$ python -q
>>> import numpy as np
>>> np.set_printoptions(precision=2, suppress=True, linewidth=120, sign=" ")
>>> def rd(a):
...     return np.round(a, 2) + 0
... 
>>> rng = np.random.default_rng(2163)
>>> mat = np.array([[2, 2, 2, -2, -2, -2, 0, -1, 3],
...     [-3, 2, 1, 2, 1, 0, -1, -1, 1],
...     [-1, 3, -3, 0, 2, 1, -3, -3, -2],
...     [-2, 2, -3, -3, 2, -2, -3, -2, 2],
...     [-2, -3, -1, -1, 2, -1, 1, 3, 1],
...     [-3, 3, -3, -2, -2, -1, 3, 2, -3],
...     [2, 2, 2, 3, -3, 0, 1, -3, -3],
...     [-2, 2, 1, 1, 3, 2, 2, 3, -3],
...     [1, 2, 2, 3, -2, -3, 3, -1, -3],
...     [-3, 0, 2, -2, 0, 1, 2, 2, -3]]) * (rng.random((10, 9)) < 0.3)
>>> mat
array([[ 0,  2,  0,  0, -2, -2,  0, -1,  3],
       [ 0,  0,  0,  0,  0,  0, -1,  0,  0],
       [ 0,  3,  0,  0,  0,  0,  0,  0,  0],
       [ 0,  0,  0,  0,  2,  0,  0,  0,  0],
       [ 0,  0,  0,  0,  0,  0,  0,  0,  0],
       [ 0,  3, -3, -2, -2,  0,  0,  2,  0],
       [ 0,  0,  2,  0,  0,  0,  1,  0,  0],
       [-2,  0,  1,  0,  0,  0,  2,  0,  0],
       [ 1,  2,  0,  0,  0, -3,  0,  0,  0],
       [-3,  0,  2, -2,  0,  0,  0,  0,  0]])
>>> x0 = np.array([4, -9, -1, 3, 3, -5, 4, -4, 0])
>>> y = mat @ x0
>>> rd(np.linalg.pinv(mat) @ mat)
array([[ 1.,  0.,  0.,  0.,  0.,  0.,  0.,  0.,  0.],
       [ 0.,  1.,  0.,  0.,  0.,  0.,  0.,  0.,  0.],
       [ 0.,  0.,  1.,  0.,  0.,  0.,  0.,  0.,  0.],
       [ 0.,  0.,  0.,  1.,  0.,  0.,  0.,  0.,  0.],
       [ 0.,  0.,  0.,  0.,  1.,  0.,  0.,  0.,  0.],
       [ 0.,  0.,  0.,  0.,  0.,  1.,  0.,  0.,  0.],
       [ 0.,  0.,  0.,  0.,  0.,  0.,  1.,  0.,  0.],
       [ 0.,  0.,  0.,  0.,  0.,  0.,  0.,  1.,  0.],
       [ 0.,  0.,  0.,  0.,  0.,  0.,  0.,  0.,  1.]])
>>> y
array([-10,  -4, -27,   6,   0, -44,   2,  -1,   1, -20])
>>> try:
...     np.linalg.solve(mat, y)
... except np.linalg.LinAlgError as e:
...     print(repr(e))
... 
LinAlgError('Last 2 dimensions of the array must be square')
>>> y = y + 0.1 * rng.normal(size=10)
>>> rd(y)
array([-10.11,  -4.06, -26.97,   5.97,   0.14, -44.23,   2.1 ,  -1.  ,   0.76, -20.  ])
>>> coef, *_ = np.linalg.lstsq(mat, y)
>>> [round(float(np.linalg.norm(np.linalg.solve(mat.T @ mat + lam * np.eye(9), mat.T @ y))), 2) for lam in (0, 1, 10, 100)]
[13.19, 11.48, 7.65, 2.37]
>>> rd(np.linalg.norm(y - mat @ coef))
np.float64(0.14)
>>> coef.round()
array([ 4., -9., -1.,  3.,  3., -5.,  4., -4., -0.])
>>> out = np.array([[1, 6, 4, -9, -9, -7, 4, -4, 0, 4],
...     [2, 1, 2, -7, 1, 7, -4, 8, 0, 0],
...     [-1, 4, 6, 7, 1, 6, 6, 7, -2, 4],
...     [7, -6, 7, 8, -7, 2, -5, 6, -1, 6],
...     [-3, 2, 0, 4, 7, -4, -3, -3, -5, -6],
...     [8, 7, -4, 0, 4, -6, -5, 5, 3, -9],
...     [6, 6, 2, 4, 1, 6, -4, 8, -2, 9],
...     [-9, 6, -3, -7, -2, 2, 6, 4, -4, -7],
...     [2, 4, -3, 3, 7, 0, -9, -6, 8, 1],
...     [-7, -3, 4, -8, 5, -5, 0, -8, -9, -1]])
>>> m1 = np.tril(out)
>>> m1
array([[ 1,  0,  0,  0,  0,  0,  0,  0,  0,  0],
       [ 2,  1,  0,  0,  0,  0,  0,  0,  0,  0],
       [-1,  4,  6,  0,  0,  0,  0,  0,  0,  0],
       [ 7, -6,  7,  8,  0,  0,  0,  0,  0,  0],
       [-3,  2,  0,  4,  7,  0,  0,  0,  0,  0],
       [ 8,  7, -4,  0,  4, -6,  0,  0,  0,  0],
       [ 6,  6,  2,  4,  1,  6, -4,  0,  0,  0],
       [-9,  6, -3, -7, -2,  2,  6,  4,  0,  0],
       [ 2,  4, -3,  3,  7,  0, -9, -6,  8,  0],
       [-7, -3,  4, -8,  5, -5,  0, -8, -9, -1]])
>>> z = rng.permutation(10)
>>> out = m1[:, z] * rng.choice([-1, 1], 10)
>>> out
array([[ 1,  0,  0,  0,  0,  0,  0,  0,  0,  0],
       [ 2,  0,  0,  0,  0,  0, -1,  0,  0,  0],
       [-1,  0,  0,  0,  0,  0, -4,  0,  6,  0],
       [ 7,  8,  0,  0,  0,  0,  6,  0,  7,  0],
       [-3,  4,  0,  0,  0, -7, -2,  0,  0,  0],
       [ 8,  0,  0,  0,  0, -4, -7,  6, -4,  0],
       [ 6,  4,  4,  0,  0, -1, -6, -6,  2,  0],
       [-9, -7, -6,  0, -4,  2, -6, -2, -3,  0],
       [ 2,  3,  9,  0,  6, -7, -4,  0, -3,  8],
       [-7, -8,  0, -1,  8, -5,  3,  5,  4, -9]])
>>> Uu, _, VT = np.linalg.svd(m1.T @ out)
>>> rd(np.linalg.lstsq(m1, out)[0])
array([[ 1.,  0.,  0.,  0.,  0.,  0.,  0.,  0.,  0.,  0.],
       [ 0.,  0.,  0.,  0.,  0.,  0., -1.,  0.,  0.,  0.],
       [ 0.,  0.,  0.,  0.,  0.,  0.,  0.,  0.,  1.,  0.],
       [ 0.,  1.,  0.,  0.,  0.,  0.,  0.,  0.,  0.,  0.],
       [ 0.,  0.,  0.,  0.,  0., -1.,  0.,  0.,  0.,  0.],
       [ 0.,  0.,  0.,  0.,  0.,  0.,  0., -1.,  0.,  0.],
       [ 0.,  0., -1.,  0.,  0.,  0.,  0.,  0.,  0.,  0.],
       [ 0.,  0.,  0.,  0., -1.,  0.,  0.,  0.,  0.,  0.],
       [ 0.,  0.,  0.,  0.,  0.,  0.,  0.,  0.,  0.,  1.],
       [ 0.,  0.,  0.,  1.,  0.,  0.,  0.,  0.,  0.,  0.]])
>>> z
array([ 0,  3,  6,  9,  7,  4,  1,  5,  2,  8])
>>> O, V = np.linalg.qr(m1[:, :8])[0], np.linalg.qr(m1[:, 8:])[0]
>>> sv = np.linalg.svd(O.T @ V, compute_uv=False)
>>> (sv > 0.9).sum()
np.int64(2)
>>> rd(np.linalg.norm(O @ O.T - V @ V.T, 2))
np.float64(1.0)
>>> w1 = np.array([[3, -2, -1, 2],
...     [-2, 1, -3, 2],
...     [-2, 0, 2, -2],
...     [-3, 2, 2, 2],
...     [-3, -3, 2, -3],
...     [3, 0, -3, -2],
...     [-1, -2, 2, 1],
...     [-1, 2, -3, 0],
...     [2, 0, 0, -2],
...     [2, 1, 2, -3]])
>>> coef = np.array([5, 4, 4, 4])
>>> hid = np.maximum(m1 @ w1 + coef, 0)
>>> (hid > 0).mean(axis=0)
array([ 0.4,  0.5,  0.6,  0.5])
>>> np.linalg.matrix_rank(hid)
np.int64(4)
>>> hid
array([[  8,   2,   3,   6],
       [  9,   1,   0,  10],
       [  0,  10,   5,   0],
       [  0,   0,  45,   8],
       [  0,   0,  23,   0],
       [  0,   0,   0,  42],
       [ 14,  11,   0,  13],
       [  0,  16,   0,   0],
       [ 10,   0,   4,   0],
       [  0,   0,  59,   0]])
>>> C = np.array([[-3, -3, 2], [-3, 1, 0], [-3, 1, -2], [-3, -3, -1]])
>>> w1 @ C
array([[ -6, -18,   6],
       [  6,  -2,   0],
       [  6,  14,  -6],
       [ -9,   7, -12],
       [ 21,  17,  -7],
       [  6,  -6,  14],
       [  0,   0,  -7],
       [  6,   2,   4],
       [  0,   0,   6],
       [ -6,   6,   3]])
>>> data = (rng.random((6, 6)) < 0.3) + np.eye(6)
>>> data /= data.sum(axis=1, keepdims=True)
>>> rd(data)
array([[ 0.5 ,  0.  ,  0.  ,  0.5 ,  0.  ,  0.  ],
       [ 0.  ,  0.33,  0.33,  0.33,  0.  ,  0.  ],
       [ 0.  ,  0.  ,  1.  ,  0.  ,  0.  ,  0.  ],
       [ 0.33,  0.33,  0.  ,  0.33,  0.  ,  0.  ],
       [ 0.  ,  0.  ,  0.33,  0.33,  0.33,  0.  ],
       [ 0.  ,  0.  ,  0.33,  0.33,  0.  ,  0.33]])
>>> out = np.linalg.inv(data)
>>> np.allclose(out, data.T)
False
>>> rd(out)
array([[ 0., -3.,  1.,  3.,  0.,  0.],
       [-2.,  0.,  0.,  3.,  0.,  0.],
       [ 0.,  0.,  1.,  0.,  0.,  0.],
       [ 2.,  3., -1., -3.,  0.,  0.],
       [-2., -3.,  0.,  3.,  3.,  0.],
       [-2., -3.,  0.,  3.,  0.,  3.]])
>>> rd(data @ out)
array([[ 1.,  0.,  0.,  0.,  0.,  0.],
       [ 0.,  1.,  0.,  0.,  0.,  0.],
       [ 0.,  0.,  1.,  0.,  0.,  0.],
       [ 0.,  0.,  0.,  1.,  0.,  0.],
       [ 0.,  0.,  0.,  0.,  1.,  0.],
       [ 0.,  0.,  0.,  0.,  0.,  1.]])
>>> (np.abs(out) > 1e-9).astype(int)
array([[ 0,  1,  1,  1,  0,  0],
       [ 1,  0,  0,  1,  0,  0],
       [ 0,  0,  1,  0,  0,  0],
       [ 1,  1,  1,  1,  0,  0],
       [ 1,  1,  0,  1,  1,  0],
       [ 1,  1,  0,  1,  0,  1]])
>>> out = data / np.linalg.norm(data, axis=1, keepdims=True)
>>> cov = out @ out.T
>>> rd(np.degrees(np.arccos(np.clip(cov[4, 1], -1, 1))))
np.float64(48.19)
>>> (np.abs(cov) > 0.9).astype(int)
array([[ 1,  0,  0,  0,  0,  0],
       [ 0,  1,  0,  0,  0,  0],
       [ 0,  0,  1,  0,  0,  0],
       [ 0,  0,  0,  1,  0,  0],
       [ 0,  0,  0,  0,  1,  0],
       [ 0,  0,  0,  0,  0,  1]])
>>> rd(cov)
array([[ 1.  ,  0.41,  0.  ,  0.82,  0.41,  0.41],
       [ 0.41,  1.  ,  0.58,  0.67,  0.67,  0.67],
       [ 0.  ,  0.58,  1.  ,  0.  ,  0.58,  0.58],
       [ 0.82,  0.67,  0.  ,  1.  ,  0.33,  0.33],
       [ 0.41,  0.67,  0.58,  0.33,  1.  ,  0.67],
       [ 0.41,  0.67,  0.58,  0.33,  0.67,  1.  ]])
